% python3 -q
>>> import numpy as np
>>> np.set_printoptions(precision=3, suppress=True, linewidth=140)
>>> rnd = lambda a: np.round(a, 3) + 0
>>> feats = np.load("test2.npy")
>>> feats
array([[ 3, -1, -1],
       [ 3, -1,  2],
       [ 3, -2,  1],
       [ 3, -2,  1]])
>>> rng = np.random.default_rng(37666)
>>> M2 = feats + rng.integers(-2, 3, (4, 1)) @ rng.integers(-2, 3, (1, 3))
>>> M2
array([[ 3, -1, -1],
       [ 7, -3,  4],
       [ 7, -4,  3],
       [ 7, -4,  3]])
>>> rnd(np.linalg.svd(M2 - feats, compute_uv=False))
array([8.485, 0.   , 0.   ])
>>> np.abs(M2 - feats).sum(axis=1)
array([0, 8, 8, 8])
>>> np.linalg.matrix_rank(M2 - feats, tol=1e-8)
np.int64(1)
>>> C2 = M2.T @ M2
>>> np.allclose(C2, C2.T)
True
>>> rnd(np.linalg.svd(M2, compute_uv=False) ** 2)
array([226.99 ,   5.273,   0.737])
>>> (M2 @ M2.T).shape
(4, 4)
>>> C2
array([[156, -80,  67],
       [-80,  42, -35],
       [ 67, -35,  35]])
>>> rnd(np.linalg.eigvalsh(C2)[::-1])
array([226.99 ,   5.273,   0.737])
>>> K = np.load("layer11.npy")
>>> K
array([[ 1,  0,  0,  2],
       [-1, -1,  2,  1],
       [ 2,  0,  0,  3],
       [ 4,  3, -6, -1]])
>>> vec = np.array([2, -2, -1, 3])
>>> K @ np.eye(4)[3]
array([ 2.,  1.,  3., -1.])
>>> np.einsum("ij,j->i", K, vec)
array([ 8,  1, 13,  5])
>>> K @ (2 * vec)
array([16,  2, 26, 10])
>>> proj = feats @ np.linalg.solve(feats.T @ feats, feats.T)
>>> rnd(proj)
array([[1. , 0. , 0. , 0. ],
       [0. , 1. , 0. , 0. ],
       [0. , 0. , 0.5, 0.5],
       [0. , 0. , 0.5, 0.5]])
>>> rnd(np.linalg.eigvalsh(proj))
array([0., 1., 1., 1.])
>>> np.trace(proj)
np.float64(3.0)
>>> rnd((np.eye(4) - proj) @ feats)
array([[0., 0., 0.],
       [0., 0., 0.],
       [0., 0., 0.],
       [0., 0., 0.]])
>>> np.allclose(proj @ proj, proj)
True
>>> Uu, sigma, Vh = np.linalg.svd(K)
>>> np.argmax(sigma[:-1] / (sigma[1:] + 1e-6)) + 1
np.int64(3)
>>> rnd(sigma)
array([8.303, 4.245, 0.21 , 0.   ])
>>> M2 = Uu[:, :3] @ np.diag(sigma[:3]) @ Vh[:3]
>>> rnd(np.linalg.norm(K - M2, 2)), rnd(sigma[3])
(np.float64(0.0), np.float64(0.0))
>>> np.linalg.matrix_rank(K, rtol=0.05)
np.int64(2)
>>> rnd(np.linalg.norm(K - M2) / np.linalg.norm(K))
np.float64(0.0)
>>> def softmax(z):
...     e = np.exp(z - z.max(axis=-1, keepdims=True))
...     return e / e.sum(axis=-1, keepdims=True)
... 
>>> rnd(softmax(K[3]))
array([0.727, 0.268, 0.   , 0.005])
>>> S = K @ K.T / np.sqrt(4)
>>> rnd(softmax(S)[3] @ K)
array([ 4.,  3., -6., -1.])
>>> softmax(S).round(6).argmax(axis=1)
array([2, 1, 2, 3])
>>> np.linalg.matrix_rank(K, rtol=0.1)
np.int64(2)
>>> m1 = np.load("mat.npy")
>>> rnd(m1)
array([[-0.269,  0.309,  0.766,  0.495],
       [ 0.449, -0.763,  0.193,  0.423],
       [-0.269,  0.097, -0.611,  0.738],
       [ 0.808,  0.559, -0.055,  0.176]])
>>> rnd(np.kron(np.eye(2, dtype=int), m1))
array([[-0.269,  0.309,  0.766,  0.495,  0.   ,  0.   ,  0.   ,  0.   ],
       [ 0.449, -0.763,  0.193,  0.423,  0.   ,  0.   ,  0.   ,  0.   ],
       [-0.269,  0.097, -0.611,  0.738,  0.   ,  0.   ,  0.   ,  0.   ],
       [ 0.808,  0.559, -0.055,  0.176,  0.   ,  0.   ,  0.   ,  0.   ],
       [ 0.   ,  0.   ,  0.   ,  0.   , -0.269,  0.309,  0.766,  0.495],
       [ 0.   ,  0.   ,  0.   ,  0.   ,  0.449, -0.763,  0.193,  0.423],
       [ 0.   ,  0.   ,  0.   ,  0.   , -0.269,  0.097, -0.611,  0.738],
       [ 0.   ,  0.   ,  0.   ,  0.   ,  0.808,  0.559, -0.055,  0.176]])
>>> rnd(np.linalg.det(2 * m1)), rnd(np.linalg.det(m1))
(np.float64(-16.0), np.float64(-1.0))
>>> rnd(np.linalg.det(m1[::-1]))
np.float64(-1.0)
>>> vec = np.array([1, 0, 0, 2])
>>> rnd(np.linalg.det(m1))
np.float64(-1.0)
>>> 4 - np.linalg.matrix_rank(m1 - np.eye(4), tol=1e-8)
np.int64(1)
>>> rnd(np.sort(np.abs(np.degrees(np.angle(np.linalg.eigvals(m1))))))
array([  0.   , 137.181, 137.181, 180.   ])
>>> rnd(np.linalg.inv(m1))
array([[-0.269,  0.449, -0.269,  0.808],
       [ 0.309, -0.763,  0.097,  0.559],
       [ 0.766,  0.193, -0.611, -0.055],
       [ 0.495,  0.423,  0.738,  0.176]])
>>> np.count_nonzero(feats)
np.int64(12)
>>> feats.sum(axis=1)
array([1, 4, 2, 2])
>>> np.abs(feats).max()
np.int64(3)
>>> feats.sum(axis=0)
array([12, -6,  3])
>>> rnd(np.linalg.norm(feats))
np.float64(7.28)
>>> rnd(m1[:, 3] @ m1[:, 1])
np.float64(0.0)
>>> rnd(np.linalg.norm(m1, axis=0))
array([1., 1., 1., 1.])
>>> rnd(m1 @ m1.T)
array([[1., 0., 0., 0.],
       [0., 1., 0., 0.],
       [0., 0., 1., 0.],
       [0., 0., 0., 1.]])
>>> A = np.loadtxt("sample1.csv", delimiter=",")
>>> A
array([[ 0.6  , -0.556, -1.2  ],
       [ 0.2  , -0.214, -0.4  ],
       [-0.3  ,  0.28 , -1.   ],
       [ 1.   , -1.042,  1.7  ],
       [ 0.5  , -0.493, -0.6  ],
       [-1.   ,  1.036,  0.5  ],
       [ 2.   , -2.059,  0.5  ],
       [ 0.4  , -0.374,  0.1  ],
       [-1.8  ,  1.764,  0.8  ],
       [ 1.1  , -1.115, -0.7  ],
       [-0.4  ,  0.431,  0.4  ]])
>>> cen = A - A.mean(axis=0)
>>> evecs = np.linalg.svd(cen)[2][:2]
>>> M2 = cen - cen @ evecs.T @ evecs
>>> rnd(M2.std(axis=0))
array([0.014, 0.014, 0.   ])
>>> rnd(np.cov(cen @ evecs.T, rowvar=False))
array([[2.239, 0.   ],
       [0.   , 0.754]])
>>> C2 = np.cov(A, rowvar=False)
>>> rnd(np.corrcoef(A[:, 2], A[:, 1])[0, 1])
np.float64(0.09)
>>> rnd(A.std(axis=0))
array([1.001, 1.012, 0.834])
>>> M = np.loadtxt("dump.csv", delimiter=",")
>>> M
array([[ -4.108,  -3.299,   4.429],
       [ -4.406,  -3.715,  -0.688],
       [ -2.317,  -1.901,   0.794],
       [-12.119,  -9.794,  10.883],
       [ -0.018,  -0.017,  -0.007],
       [ -5.399,  -4.224,  10.807],
       [ -3.423,  -2.722,   4.905],
       [ -4.214,  -3.583,  -2.979],
       [ -3.76 ,  -3.11 ,  -0.177],
       [ -5.06 ,  -3.992,   6.197],
       [-12.303,  -9.902,  13.174],
       [ -9.122,  -7.28 ,  10.563],
       [ -6.411,  -5.178,   5.219],
       [ -8.076,  -6.301,  16.197],
       [-13.51 , -11.034,   9.916],
       [ -8.3  ,  -6.887,   1.424],
       [ -6.11 ,  -4.807,  10.29 ],
       [ -2.784,  -2.423,  -1.998],
       [ -7.708,  -6.088,  11.595],
       [ -4.226,  -3.625,  -2.969],
       [-10.686,  -8.648,  11.932],
       [ -9.407,  -7.665,   5.487],
       [-10.729,  -8.62 ,  11.911],
       [ -8.024,  -6.456,   6.492]])
>>> vec = np.array([0, 0, 3])
>>> y = M @ vec
>>> rnd(np.linalg.lstsq(M, y)[0])
array([0., 0., 3.])
>>> rnd(np.linalg.pinv(M) @ M)
array([[1., 0., 0.],
       [0., 1., 0.],
       [0., 0., 1.]])
>>> rnd(np.linalg.solve(M.T @ M, M.T @ y))
array([0., 0., 3.])
>>> y = y + 0.1 * rng.normal(size=24)
>>> rnd(y)
array([13.206, -2.098,  2.343, 32.841, -0.023, 32.408, 14.637, -8.877, -0.608, 18.525, 39.499, 31.706, 15.624, 48.732, 29.701,  4.093,
       30.816, -6.019, 34.727, -8.971, 35.763, 16.479, 35.758, 19.406])
>>> c, *_ = np.linalg.lstsq(M, y)
>>> rnd(M.T @ (y - M @ c))
array([0., 0., 0.])
>>> rnd(np.linalg.norm(y - M @ c))
np.float64(0.353)
>>> rnd(c)
array([ 0.099, -0.11 ,  3.009])
>>> M2 = np.array([[8, 3], [-2, 8], [9, 1]])
>>> M2 @ M
Traceback (most recent call last):
  File "<python-input-84>", line 1, in <module>
    M2 @ M
    ~~~^~~
ValueError: matmul: Input operand 1 has a mismatch in its core dimension 0, with gufunc signature (n?,k),(k,m?)->(n?,m?) (size 24 is different from 2)
>>> np.linalg.matrix_rank(np.vstack([M, M2.T]))
np.int64(3)
>>> np.vstack([M, M2.T]).shape
(26, 3)
>>> rnd(np.einsum("ij->j", M))
array([-162.22 , -131.271,  143.397])
>>> np.linalg.matrix_rank(M @ M2)
np.int64(2)
>>> arr = np.loadtxt("case19.csv", delimiter=",")
>>> arr
array([[0.4  , 0.4  , 0.2  ],
       [0.333, 0.167, 0.5  ],
       [0.167, 0.5  , 0.333]])
>>> Q = arr.astype(float).copy()
>>> for j in range(3):
...     Q[:, j] -= Q[:, :j] @ (Q[:, :j].T @ Q[:, j])
...     Q[:, j] /= np.linalg.norm(Q[:, j])
... 
>>> rnd(Q)
array([[ 0.732, -0.001, -0.682],
       [ 0.609, -0.447,  0.655],
       [ 0.306,  0.894,  0.326]])
>>> rnd(Q.T @ arr)
array([[0.547, 0.547, 0.553],
       [0.   , 0.372, 0.074],
       [0.   , 0.   , 0.3  ]])
>>> vec = np.array([0, 1, 5])
>>> [p for p in range(1, 25) if np.allclose(np.linalg.matrix_power(Q, p), np.eye(3))]
[]
>>> rnd(np.linalg.inv(Q))
array([[ 0.732,  0.609,  0.306],
       [-0.001, -0.447,  0.894],
       [-0.682,  0.655,  0.326]])
>>> rnd(np.linalg.det(Q))
np.float64(-1.0)
>>> arr.sum(axis=1)
array([1., 1., 1.])
>>> rnd(np.linalg.matrix_power(arr, 100))
array([[0.294, 0.353, 0.353],
       [0.294, 0.353, 0.353],
       [0.294, 0.353, 0.353]])
>>> rnd(np.sort(np.abs(np.linalg.eigvals(arr)))[::-1])
array([1.   , 0.302, 0.202])
>>> rnd(np.linalg.matrix_power(arr, 2))
array([[0.327, 0.327, 0.347],
       [0.272, 0.411, 0.317],
       [0.289, 0.317, 0.394]])
>>> arr @ np.ones(3)
array([1., 1., 1.])
>>> p = np.eye(3)[0]
>>> for _ in range(7):
...     p = p @ arr
...     print(p.round(3))
... 
[0.4 0.4 0.2]
[0.327 0.327 0.347]
[0.297 0.359 0.344]
[0.296 0.351 0.353]
[0.294 0.354 0.352]
[0.294 0.353 0.353]
[0.294 0.353 0.353]
>>> J = np.load("w.npy")
>>> J
array([[ 0.021,  2.019,  0.956],
       [ 1.963, -2.015, -0.019],
       [-6.023,  5.954, -0.044]])
>>> np.linalg.matrix_rank(J, rtol=0.1)
np.int64(2)
>>> rnd(np.linalg.norm(J, 2) / np.linalg.norm(J))
np.float64(0.982)
>>> np.argsort(-np.linalg.norm(J, axis=0).round(6), kind="stable")[:3]
array([1, 0, 2])
>>> lab = rng.permutation(3)
>>> lab
array([1, 0, 2])
>>> M2 = J[lab][:, lab]
>>> np.allclose(M2, J)
False
>>> Uu, sigma, Vh = np.linalg.svd(J, full_matrices=False)
>>> Uu.shape, sigma.shape, Vh.shape
((3, 3), (3,), (3, 3))
>>> np.abs(Uu[:, 0]).round(6).argmax()
np.int64(2)
>>> rnd(Uu.T @ Uu)
array([[1., 0., 0.],
       [0., 1., 0.],
       [0., 0., 1.]])
>>> rnd(sigma)
array([9.038, 1.717, 0.001])
>>> rnd(sigma / sigma[0])
array([1.  , 0.19, 0.  ])
>>> Uu, sigma, Vh = np.linalg.svd(J)
>>> np.argmax(sigma[:-1] / (sigma[1:] + 1e-6)) + 1
np.int64(2)
>>> rnd(sigma)
array([9.038, 1.717, 0.001])
>>> M2 = Uu[:, :2] @ np.diag(sigma[:2]) @ Vh[:2]
>>> rnd(np.linalg.norm(J - M2) / np.linalg.norm(J))
np.float64(0.0)
>>> rnd(np.abs(J - M2).max())
np.float64(0.001)
>>> X = np.load("m.npy")
>>> X
array([[ -1,  -3,  -4],
       [ -1,   1,  -8],
       [ -1,  -2,  -8],
       [ -5,   0,  -9],
       [ -1,   2,  -7],
       [ -4,   7,  -5],
       [  0,  12,  -8],
       [  1,  14,  -4],
       [  6,  14,  -9],
       [  1,  10, -12],
       [ -3,  14, -11],
       [ -1,  14,  -9],
       [  2,   9,  -9],
       [  7,   4, -12],
       [ 10,   5,  -8],
       [  5,  10,  -5],
       [  7,   9, -10],
       [  3,   6, -11],
       [ -2,   2, -16],
       [ -6,   3, -12],
       [ -4,  -1, -11],
       [ -8,   0, -13],
       [ -3,   5, -18],
       [ -1,   1, -18],
       [ -4,  -3, -17],
       [  0,  -6, -22]])
>>> blk = np.stack([X, 2 * X, X[::-1]])
>>> rnd(np.linalg.norm(blk, axis=(1, 2)))
array([ 73.797, 147.594,  73.797])
>>> np.linalg.matrix_rank(blk)
array([3, 3, 3])
>>> np.linalg.matrix_rank(blk.reshape(3, -1))
np.int64(2)
